% ipython --no-banner

In [1]: import numpy as np

In [2]: import numpy.linalg as la

In [3]: np.set_printoptions(precision=2, suppress=True, linewidth=120, floatmode="fixed")

In [4]: tidy = lambda a: np.round(a, 2) + 0

In [5]: K = np.load("run7.npy")

In [6]: print(K)
[[ 0.00  1.00  0.00 -1.00]
 [ 1.00  0.00  0.00  0.00]
 [ 0.00  0.00  0.00  0.00]
 [-1.00  0.00  0.00  0.00]]

In [7]: # looks like rank 2

In [8]: print(tidy(la.eigvalsh(K).min()))
-1.41

In [9]: try:
   ...:     la.cholesky(K)
   ...: except la.LinAlgError as e:
   ...:     print(repr(e))
   ...: 
LinAlgError('Matrix is not positive definite')

In [10]: Uu, s, vt = la.svd(K)

In [11]: print(np.argmax(s[:-1] / (s[1:] + 1e-6)) + 1)
2

In [12]: print(tidy(s))
[1.41 1.41 0.00 0.00]

In [13]: out = Uu[:, :2] @ np.diag(s[:2]) @ vt[:2]

In [14]: print(tidy(la.norm(K - out) / la.norm(K)))
0.0

In [15]: print(la.matrix_rank(out))
2

In [16]: print(np.unique(K.round(6), axis=0).shape)
(4, 4)

In [17]: Uu, s, vt = la.svd(K)

In [18]: evecs = vt[:(s > 1e-8).sum()]

In [19]: rng = np.random.default_rng(429516)

In [20]: x0 = K[1] + -2 * K[0] + rng.integers(2) * np.eye(4)[3]

In [21]: print(x0)
[ 1.00 -2.00  0.00  2.00]

In [22]: print(la.matrix_rank(np.vstack([K, x0])))
2

In [23]: data = np.tanh(np.array([[-0.2, 0.1],
    ...:     [-0.4, 0.4],
    ...:     [0.0, 0.9],
    ...:     [-0.7, 0.0],
    ...:     [-0.3, 0.0],
    ...:     [1.2, 1.5],
    ...:     [0.4, -0.1],
    ...:     [0.7, -1.3],
    ...:     [-0.5, -0.2],
    ...:     [-0.8, 0.6],
    ...:     [-1.9, 1.5],
    ...:     [1.9, 0.1],
    ...:     [0.9, -0.3],
    ...:     [-0.2, 0.4],
    ...:     [0.3, 1.7],
    ...:     [-1.5, 0.0],
    ...:     [1.6, -3.3],
    ...:     [-0.3, -0.1],
    ...:     [-1.0, -0.4]]) @ np.array([[-1.1, -0.3, -1.3], [0.0, -1.3, 2.3]]))

In [24]: print(tidy(data))
[[ 0.22 -0.07  0.45]
 [ 0.41 -0.38  0.89]
 [ 0.00 -0.82  0.97]
 [ 0.65  0.21  0.72]
 [ 0.32  0.09  0.37]
 [-0.87 -0.98  0.96]
 [-0.41  0.01 -0.64]
 [-0.65  0.90 -1.00]
 [ 0.50  0.39  0.19]
 [ 0.71 -0.49  0.98]
 [ 0.97 -0.88  1.00]
 [-0.97 -0.60 -0.98]
 [-0.76  0.12 -0.95]
 [ 0.22 -0.43  0.83]
 [-0.32 -0.98  1.00]
 [ 0.93  0.42  0.96]
 [-0.94  1.00 -1.00]
 [ 0.32  0.22  0.16]
 [ 0.80  0.68  0.36]]

In [25]: out = np.c_[data[:, :1] @ np.array([[1]]), np.array([0, 0, 1, 3, -3, 1, -1, -2, -3, -1, -1, 2, 0, 0, -1, -1, 3, -1, -3])]

In [26]: print(tidy(out))
[[ 0.22  0.00]
 [ 0.41  0.00]
 [ 0.00  1.00]
 [ 0.65  3.00]
 [ 0.32 -3.00]
 [-0.87  1.00]
 [-0.41 -1.00]
 [-0.65 -2.00]
 [ 0.50 -3.00]
 [ 0.71 -1.00]
 [ 0.97 -1.00]
 [-0.97  2.00]
 [-0.76  0.00]
 [ 0.22  0.00]
 [-0.32 -1.00]
 [ 0.93 -1.00]
 [-0.94  3.00]
 [ 0.32 -1.00]
 [ 0.80 -3.00]]

In [27]: print(la.matrix_rank(np.c_[data, out]))
4

In [28]: print(tidy(la.norm(out - data @ la.lstsq(data, out)[0], axis=0)))
[0.00 6.96]

In [29]: feats = np.load("test19.npy")

In [30]: print(feats)
[[ 0.80 -1.60  1.30 -0.50]
 [-0.70 -0.10 -0.50  0.30]
 [-0.50  0.30 -1.30  0.00]]

In [31]: gram = feats.T @ feats

In [32]: print(tidy(gram))
[[ 1.38 -1.36  2.04 -0.61]
 [-1.36  2.66 -2.42  0.77]
 [ 2.04 -2.42  3.63 -0.80]
 [-0.61  0.77 -0.80  0.34]]

In [33]: print(np.allclose(gram, gram.T))
True

In [34]: print(np.trace(gram), (feats ** 2).sum())
8.01 8.01

In [35]: print(tidy(la.svd(feats, compute_uv=False) ** 2))
[6.97 0.78 0.27]

In [36]: w, evecs = la.eigh(gram)

In [37]: print(tidy(w))
[0.00 0.27 0.78 6.97]

In [38]: print(tidy(la.eigvalsh(gram @ gram)))
[ 0.00  0.07  0.60 48.54]

In [39]: print(tidy(la.eigvalsh(gram + 3 * np.eye(4))))
[3.00 3.27 3.78 9.97]

In [40]: w1 = np.array([[2, 0], [3, 2], [0, 0], [1, 3]])

In [41]: coef = np.array([-3, -1])

In [42]: hid = np.maximum(feats @ w1 + coef, 0)

In [43]: print(hid)
[[0.00 0.00]
 [0.00 0.00]
 [0.00 0.00]]

In [44]: print((hid > 0).astype(int))
[[0 0]
 [0 0]
 [0 0]]

In [45]: cent = np.array([[-8, 3, 9], [-9, -4, 7]])

In [46]: print((hid @ cent).round(6).argmax(axis=1))
[0 0 0]

In [47]: print(hid @ cent)
[[0.00 0.00 0.00]
 [0.00 0.00 0.00]
 [0.00 0.00 0.00]]

In [48]: out = feats / np.sqrt((feats ** 2).mean(axis=1, keepdims=True))

In [49]: print(la.matrix_rank(feats - feats.mean(axis=1, keepdims=True)))
3

In [50]: print(tidy(feats - feats.mean(axis=1, keepdims=True)))
[[ 0.80 -1.60  1.30 -0.50]
 [-0.45  0.15 -0.25  0.55]
 [-0.12  0.68 -0.92  0.38]]

In [51]: r0, g = feats[0], feats[1]

In [52]: print(tidy(r0 @ r0))
5.14

In [53]: print(r0 @ g)
-1.2

In [54]: p = (r0 @ g) / (r0 @ r0) * r0

In [55]: print((g - p) @ r0)
0.0

In [56]: arr = np.loadtxt("mat.csv", delimiter=",")

In [57]: print(arr)
[[-4.00  4.00  8.00]
 [ 0.00  0.00  0.00]
 [-8.00  2.00  8.00]
 [-6.00 -3.00  0.00]]

In [58]: # rows and columns are dependent

In [59]: Uu, s, vt = la.svd(arr)

In [60]: print(tidy(s))
[15.11  6.69  0.00]

In [61]: out = Uu[:, :2] @ np.diag(s[:2]) @ vt[:2]

In [62]: print(tidy(la.norm(arr - out, 2)), tidy(s[2]))
0.0 0.0

In [63]: print(tidy(out))
[[-4.00  4.00  8.00]
 [ 0.00  0.00  0.00]
 [-8.00  2.00  8.00]
 [-6.00 -3.00  0.00]]

In [64]: print(la.matrix_rank(out))
2

In [65]: print(la.matrix_rank(arr, rtol=0.05))
2

In [66]: print(tidy(la.norm(arr - out) / la.norm(arr)))
0.0

In [67]: Uu, s, vt = la.svd(arr, full_matrices=False)

In [68]: print((s > 1e-8).sum())
2

In [69]: print(tidy(Uu.T @ arr @ vt.T))
[[15.11  0.00  0.00]
 [ 0.00  6.69  0.00]
 [ 0.00  0.00  0.00]]

In [70]: print(np.abs(Uu[:, 0]).round(6).argmax())
2

In [71]: print(tidy(np.cumsum(s ** 2) / np.sum(s ** 2)))
[0.84 1.00 1.00]

In [72]: print(tidy(Uu.T @ Uu))
[[1.00 0.00 0.00]
 [0.00 1.00 0.00]
 [0.00 0.00 1.00]]

In [73]: print(tidy(s))
[15.11  6.69  0.00]

In [74]: print(np.allclose(Uu * s @ vt, arr))
True

In [75]: print(np.abs(arr).max())
8.0

In [76]: print(np.diff(arr, axis=0))
[[ 4.00 -4.00 -8.00]
 [-8.00  2.00  8.00]
 [ 2.00 -5.00 -8.00]]

In [77]: print(la.matrix_rank(arr))
2

In [78]: print(arr.mean(axis=0))
[-4.50  0.75  4.00]

In [79]: print(arr.sum(axis=1))
[ 8.00  0.00  2.00 -9.00]

In [80]: print(tidy(la.norm(arr)))
16.52

In [81]: Uu, s = la.svd(data)
---------------------------------------------------------------------------
ValueError                                Traceback (most recent call last)
Cell In[81], line 1
----> 1 Uu, s = la.svd(data)

ValueError: too many values to unpack (expected 2)

In [82]: Uu, s, vt = la.svd(data, full_matrices=False)

In [83]: print(np.allclose(Uu * s @ vt, data))
True

In [84]: print(tidy(s / s[0]))
[1.00 0.63 0.25]

In [85]: print(tidy(np.abs(vt[0])))
[0.48 0.36 0.80]

In [86]: print(np.abs(Uu[:, 0]).round(6).argmax())
16

In [87]: print(tidy(vt @ vt.T))
[[1.00 0.00 0.00]
 [0.00 1.00 0.00]
 [0.00 0.00 1.00]]

In [88]: print(tidy(Uu.T @ Uu))
[[1.00 0.00 0.00]
 [0.00 1.00 0.00]
 [0.00 0.00 1.00]]

In [89]: print((s > 1e-8).sum())
3

In [90]: print(tidy(np.sqrt((s ** 2).sum())), tidy(la.norm(data)))
5.24 5.24

In [91]: M = np.array([[0.4, 4.5, 0.4],
    ...:     [-1.6, -4.2, -0.2],
    ...:     [-0.8, 3.3, -0.4],
    ...:     [-0.1, -1.2, -1.3]])

In [92]: # column 1 is much longer than the rest

In [93]: print(np.unravel_index(np.abs(M).argmax(), M.shape))
(np.int64(0), np.int64(1))

In [94]: print(la.matrix_rank(M))
3

In [95]: print(tidy(M.sum(axis=1)))
[ 5.30 -6.00  2.10 -2.60]

In [96]: print(tidy(la.norm(M)))
7.46

In [97]: print(tidy(M - M[0]))
[[ 0.00  0.00  0.00]
 [-2.00 -8.70 -0.60]
 [-1.20 -1.20 -0.80]
 [-0.50 -5.70 -1.70]]

In [98]: print(tidy(np.diff(M, axis=0)))
[[-2.00 -8.70 -0.60]
 [ 0.80  7.50 -0.20]
 [ 0.70 -4.50 -0.90]]

In [99]: print(np.abs(M).max())
4.5

In [100]: gram = M.T @ M

In [101]: print(la.matrix_rank(gram))
3

In [102]: print(tidy(np.trace(gram)), tidy((M ** 2).sum()))
55.64 55.64

In [103]: print(tidy(la.svd(M, compute_uv=False) ** 2))
[51.16  2.92  1.57]

In [104]: print((M @ M.T).shape)
(4, 4)

In [105]: print(tidy(np.diag(gram)))
[ 3.37 50.22  2.05]

In [106]: blk = np.stack([M, 3 * M, M[::-1]])

In [107]: print((blk @ M.T).shape)
(3, 4, 4)

In [108]: print(la.matrix_rank(blk))
[3 3 3]

In [109]: print(blk.shape)
(3, 4, 3)

In [110]: lab = rng.integers(0, 2, 4)

In [111]: A = (lab[:, None] == lab) * 4 + np.eye(4)

In [112]: print(A)
[[5.00 0.00 0.00 4.00]
 [0.00 5.00 4.00 0.00]
 [0.00 4.00 5.00 0.00]
 [4.00 0.00 0.00 5.00]]

In [113]: # symmetric

In [114]: w, evecs = la.eigh(A)

In [115]: print(tidy(evecs.T @ evecs))
[[1.00 0.00 0.00 0.00]
 [0.00 1.00 0.00 0.00]
 [0.00 0.00 1.00 0.00]
 [0.00 0.00 0.00 1.00]]

In [116]: print(tidy(la.eigvalsh(A @ A)))
[ 1.00  1.00 81.00 81.00]

In [117]: print(np.unique(w.round(6) + 0, return_counts=True)[1])
[2 2]

In [118]: print(tidy(la.svd(A, compute_uv=False)))
[9.00 9.00 1.00 1.00]

In [119]: print(tidy(evecs @ np.diag(w) @ evecs.T))
[[5.00 0.00 0.00 4.00]
 [0.00 5.00 4.00 0.00]
 [0.00 4.00 5.00 0.00]
 [4.00 0.00 0.00 5.00]]

In [120]: print(w.sum(), np.trace(A))
20.0 20.0
